$ ipython --no-banner

In [1]: import numpy as np

In [2]: np.set_printoptions(precision=4, suppress=True, linewidth=140)

In [3]: rnd = lambda a: np.round(a, 4) + 0

In [4]: M = np.load("layer16.npy")

In [5]: M
Out[5]: 
array([[ 1,  0,  0,  0,  0,  0,  0],
       [-1,  3,  0,  0,  0,  0,  0],
       [ 0, -3,  3,  0,  0,  0,  0],
       [-2, -3,  1,  3,  0,  0,  0],
       [ 2,  0,  1,  3,  1,  0,  0],
       [ 2,  1,  2,  1, -3, -2,  0],
       [ 0,  3,  1,  3, -2, -3,  0]])

In [6]: left, sv, VT = np.linalg.svd(M)

In [7]: rnd(sv)
Out[7]: array([7.2458, 6.2709, 3.9328, 3.2618, 1.8756, 0.741 , 0.    ])

In [8]: out = left[:, :6] @ np.diag(sv[:6]) @ VT[:6]

In [9]: rnd(np.linalg.norm(M - out, 2)), sv[6]
Out[9]: (np.float64(0.0), np.float64(0.0))

In [10]: rnd(out)
Out[10]: 
array([[ 1.,  0.,  0.,  0.,  0.,  0.,  0.],
       [-1.,  3.,  0.,  0.,  0.,  0.,  0.],
       [ 0., -3.,  3.,  0.,  0.,  0.,  0.],
       [-2., -3.,  1.,  3.,  0.,  0.,  0.],
       [ 2.,  0.,  1.,  3.,  1.,  0.,  0.],
       [ 2.,  1.,  2.,  1., -3., -2.,  0.],
       [ 0.,  3.,  1.,  3., -2., -3.,  0.]])

In [11]: np.linalg.matrix_rank(out)
Out[11]: np.int64(6)

In [12]: rnd(np.linalg.norm(M - out) / np.linalg.norm(M))
Out[12]: np.float64(0.0)

In [13]: rng = np.random.default_rng(89)

In [14]: arr = np.eye(13, dtype=int)[rng.permutation(13)]

In [15]: arr
Out[15]: 
array([[0, 0, 0, 0, 0, 1, 0, 0, 0, 0, 0, 0, 0],
       [0, 0, 0, 0, 0, 0, 0, 0, 0, 0, 0, 0, 1],
       [0, 0, 0, 0, 1, 0, 0, 0, 0, 0, 0, 0, 0],
       [1, 0, 0, 0, 0, 0, 0, 0, 0, 0, 0, 0, 0],
       [0, 0, 0, 0, 0, 0, 0, 1, 0, 0, 0, 0, 0],
       [0, 0, 0, 0, 0, 0, 1, 0, 0, 0, 0, 0, 0],
       [0, 1, 0, 0, 0, 0, 0, 0, 0, 0, 0, 0, 0],
       [0, 0, 0, 1, 0, 0, 0, 0, 0, 0, 0, 0, 0],
       [0, 0, 0, 0, 0, 0, 0, 0, 0, 0, 0, 1, 0],
       [0, 0, 0, 0, 0, 0, 0, 0, 1, 0, 0, 0, 0],
       [0, 0, 0, 0, 0, 0, 0, 0, 0, 0, 1, 0, 0],
       [0, 0, 0, 0, 0, 0, 0, 0, 0, 1, 0, 0, 0],
       [0, 0, 1, 0, 0, 0, 0, 0, 0, 0, 0, 0, 0]])

In [16]: z = rng.permutation(13)

In [17]: z
Out[17]: array([ 0, 11,  7,  2,  8,  4,  1, 12,  9,  3, 10,  6,  5])

In [18]: out = arr[z][:, z]

In [19]: np.trace(out)
Out[19]: np.int64(1)

In [20]: x = np.array([-3, 2, -8, -2, -2, 1, -6, 1, 7, 9, 5, -1, 4])

In [21]: rnd(np.sort(np.abs(np.degrees(np.angle(np.linalg.eigvals(arr))))))
Out[21]: array([  0.,   0.,   0.,  40.,  40.,  80.,  80., 120., 120., 120., 120., 160., 160.])

In [22]: 13 - np.linalg.matrix_rank(arr - np.eye(13), tol=1e-8)
Out[22]: np.int64(3)

In [23]: arr.T @ (arr @ x)
Out[23]: array([-3,  2, -8, -2, -2,  1, -6,  1,  7,  9,  5, -1,  4])

In [24]: x = np.array([2, 0, 3, 1, 2, 2, 2, 1, 3, 3, 2, 2, 2])

In [25]: rhs = arr @ x

In [26]: rhs
Out[26]: array([2, 2, 2, 2, 1, 2, 0, 1, 2, 3, 2, 3, 3])

In [27]: rnd(np.linalg.solve(arr, 3 * rhs))
Out[27]: array([6., 0., 9., 3., 6., 6., 6., 3., 9., 9., 6., 6., 6.])

In [28]: rnd(np.linalg.solve(arr, rhs + arr[:, 6]))
Out[28]: array([2., 0., 3., 1., 2., 2., 3., 1., 3., 3., 2., 2., 2.])

In [29]: rnd(np.linalg.solve(arr, rhs))
Out[29]: array([2., 0., 3., 1., 2., 2., 2., 1., 3., 3., 2., 2., 2.])

In [30]: rnd(np.linalg.solve(arr.T, arr[3]))
Out[30]: array([0., 0., 0., 1., 0., 0., 0., 0., 0., 0., 0., 0., 0.])

In [31]: rnd(np.abs(np.linalg.eigvals(arr)).max())
Out[31]: np.float64(1.0)

In [32]: np.allclose(arr, arr.T)
Out[32]: False

In [33]: rnd(np.linalg.norm(arr, axis=0))
Out[33]: array([1., 1., 1., 1., 1., 1., 1., 1., 1., 1., 1., 1., 1.])

In [34]: arr[:, 12] @ arr[:, 3]
Out[34]: np.int64(0)

In [35]: K = 0.9 ** np.abs(np.subtract.outer(np.arange(11), np.arange(11)))

In [36]: rnd(K)
Out[36]: 
array([[1.    , 0.9   , 0.81  , 0.729 , 0.6561, 0.5905, 0.5314, 0.4783, 0.4305, 0.3874, 0.3487],
       [0.9   , 1.    , 0.9   , 0.81  , 0.729 , 0.6561, 0.5905, 0.5314, 0.4783, 0.4305, 0.3874],
       [0.81  , 0.9   , 1.    , 0.9   , 0.81  , 0.729 , 0.6561, 0.5905, 0.5314, 0.4783, 0.4305],
       [0.729 , 0.81  , 0.9   , 1.    , 0.9   , 0.81  , 0.729 , 0.6561, 0.5905, 0.5314, 0.4783],
       [0.6561, 0.729 , 0.81  , 0.9   , 1.    , 0.9   , 0.81  , 0.729 , 0.6561, 0.5905, 0.5314],
       [0.5905, 0.6561, 0.729 , 0.81  , 0.9   , 1.    , 0.9   , 0.81  , 0.729 , 0.6561, 0.5905],
       [0.5314, 0.5905, 0.6561, 0.729 , 0.81  , 0.9   , 1.    , 0.9   , 0.81  , 0.729 , 0.6561],
       [0.4783, 0.5314, 0.5905, 0.6561, 0.729 , 0.81  , 0.9   , 1.    , 0.9   , 0.81  , 0.729 ],
       [0.4305, 0.4783, 0.5314, 0.5905, 0.6561, 0.729 , 0.81  , 0.9   , 1.    , 0.9   , 0.81  ],
       [0.3874, 0.4305, 0.4783, 0.5314, 0.5905, 0.6561, 0.729 , 0.81  , 0.9   , 1.    , 0.9   ],
       [0.3487, 0.3874, 0.4305, 0.4783, 0.5314, 0.5905, 0.6561, 0.729 , 0.81  , 0.9   , 1.    ]])

In [37]: f = np.array([-2, -2])

In [38]: rnd(np.polyval(f, K[5]))
Out[38]: array([-3.181 , -3.3122, -3.458 , -3.62  , -3.8   , -4.    , -3.8   , -3.62  , -3.458 , -3.3122, -3.181 ])

In [39]: x = np.array([-2, 3, -7, -2, 8, 2, 4, 9, 7, -4, -2])

In [40]: rhs = K @ x

In [41]: rnd(rhs)
Out[41]: array([ 7.1984,  8.4205,  9.1028, 11.364 , 14.1737, 15.4519, 16.4797, 16.8461, 15.4997, 12.8477, 11.1829])

In [42]: rnd(np.linalg.solve(K.T, K[9]))
Out[42]: array([0., 0., 0., 0., 0., 0., 0., 0., 0., 1., 0.])

In [43]: rnd(np.linalg.solve(K, rhs + K[:, 9]))
Out[43]: array([-2.,  3., -7., -2.,  8.,  2.,  4.,  9.,  7., -3., -2.])

In [44]: rnd(np.linalg.solve(K, K[:, 0]))
Out[44]: array([1., 0., 0., 0., 0., 0., 0., 0., 0., 0., 0.])

In [45]: rnd(np.linalg.solve(K, 3 * rhs))
Out[45]: array([ -6.,   9., -21.,  -6.,  24.,   6.,  12.,  27.,  21., -12.,  -6.])

In [46]: z = rng.permutation(11)

In [47]: z
Out[47]: array([ 4,  1,  7,  0,  2,  5, 10,  9,  8,  3,  6])

In [48]: out = K[z][:, z]

In [49]: rnd(np.sort(np.abs(np.linalg.eigvals(out))))
Out[49]: array([0.0537, 0.0571, 0.0634, 0.074 , 0.0913, 0.1208, 0.1749, 0.2883, 0.5825, 1.6832, 7.8108])

In [50]: rnd(out)
Out[50]: 
array([[1.    , 0.729 , 0.729 , 0.6561, 0.81  , 0.9   , 0.5314, 0.5905, 0.6561, 0.9   , 0.81  ],
       [0.729 , 1.    , 0.5314, 0.9   , 0.9   , 0.6561, 0.3874, 0.4305, 0.4783, 0.81  , 0.5905],
       [0.729 , 0.5314, 1.    , 0.4783, 0.5905, 0.81  , 0.729 , 0.81  , 0.9   , 0.6561, 0.9   ],
       [0.6561, 0.9   , 0.4783, 1.    , 0.81  , 0.5905, 0.3487, 0.3874, 0.4305, 0.729 , 0.5314],
       [0.81  , 0.9   , 0.5905, 0.81  , 1.    , 0.729 , 0.4305, 0.4783, 0.5314, 0.9   , 0.6561],
       [0.9   , 0.6561, 0.81  , 0.5905, 0.729 , 1.    , 0.5905, 0.6561, 0.729 , 0.81  , 0.9   ],
       [0.5314, 0.3874, 0.729 , 0.3487, 0.4305, 0.5905, 1.    , 0.9   , 0.81  , 0.4783, 0.6561],
       [0.5905, 0.4305, 0.81  , 0.3874, 0.4783, 0.6561, 0.9   , 1.    , 0.9   , 0.5314, 0.729 ],
       [0.6561, 0.4783, 0.9   , 0.4305, 0.5314, 0.729 , 0.81  , 0.9   , 1.    , 0.5905, 0.81  ],
       [0.9   , 0.81  , 0.6561, 0.729 , 0.9   , 0.81  , 0.4783, 0.5314, 0.5905, 1.    , 0.729 ],
       [0.81  , 0.5905, 0.9   , 0.5314, 0.6561, 0.9   , 0.6561, 0.729 , 0.81  , 0.729 , 1.    ]])

In [51]: np.diag(out)
Out[51]: array([1., 1., 1., 1., 1., 1., 1., 1., 1., 1., 1.])

In [52]: np.trace(out)
Out[52]: np.float64(11.0)

In [53]: q, Rm = np.linalg.qr(K)

In [54]: rnd(np.trace(q @ q.T))
Out[54]: np.float64(11.0)

In [55]: rnd(q.T @ q)
Out[55]: 
array([[1., 0., 0., 0., 0., 0., 0., 0., 0., 0., 0.],
       [0., 1., 0., 0., 0., 0., 0., 0., 0., 0., 0.],
       [0., 0., 1., 0., 0., 0., 0., 0., 0., 0., 0.],
       [0., 0., 0., 1., 0., 0., 0., 0., 0., 0., 0.],
       [0., 0., 0., 0., 1., 0., 0., 0., 0., 0., 0.],
       [0., 0., 0., 0., 0., 1., 0., 0., 0., 0., 0.],
       [0., 0., 0., 0., 0., 0., 1., 0., 0., 0., 0.],
       [0., 0., 0., 0., 0., 0., 0., 1., 0., 0., 0.],
       [0., 0., 0., 0., 0., 0., 0., 0., 1., 0., 0.],
       [0., 0., 0., 0., 0., 0., 0., 0., 0., 1., 0.],
       [0., 0., 0., 0., 0., 0., 0., 0., 0., 0., 1.]])

In [56]: rnd(abs(Rm[0, 0])), rnd(np.linalg.norm(K[:, 0]))
Out[56]: (np.float64(2.1783), np.float64(2.1783))

In [57]: q.shape, Rm.shape
Out[57]: ((11, 11), (11, 11))

In [58]: rnd(q @ Rm)
Out[58]: 
array([[1.    , 0.9   , 0.81  , 0.729 , 0.6561, 0.5905, 0.5314, 0.4783, 0.4305, 0.3874, 0.3487],
       [0.9   , 1.    , 0.9   , 0.81  , 0.729 , 0.6561, 0.5905, 0.5314, 0.4783, 0.4305, 0.3874],
       [0.81  , 0.9   , 1.    , 0.9   , 0.81  , 0.729 , 0.6561, 0.5905, 0.5314, 0.4783, 0.4305],
       [0.729 , 0.81  , 0.9   , 1.    , 0.9   , 0.81  , 0.729 , 0.6561, 0.5905, 0.5314, 0.4783],
       [0.6561, 0.729 , 0.81  , 0.9   , 1.    , 0.9   , 0.81  , 0.729 , 0.6561, 0.5905, 0.5314],
       [0.5905, 0.6561, 0.729 , 0.81  , 0.9   , 1.    , 0.9   , 0.81  , 0.729 , 0.6561, 0.5905],
       [0.5314, 0.5905, 0.6561, 0.729 , 0.81  , 0.9   , 1.    , 0.9   , 0.81  , 0.729 , 0.6561],
       [0.4783, 0.5314, 0.5905, 0.6561, 0.729 , 0.81  , 0.9   , 1.    , 0.9   , 0.81  , 0.729 ],
       [0.4305, 0.4783, 0.5314, 0.5905, 0.6561, 0.729 , 0.81  , 0.9   , 1.    , 0.9   , 0.81  ],
       [0.3874, 0.4305, 0.4783, 0.5314, 0.5905, 0.6561, 0.729 , 0.81  , 0.9   , 1.    , 0.9   ],
       [0.3487, 0.3874, 0.4305, 0.4783, 0.5314, 0.5905, 0.6561, 0.729 , 0.81  , 0.9   , 1.    ]])
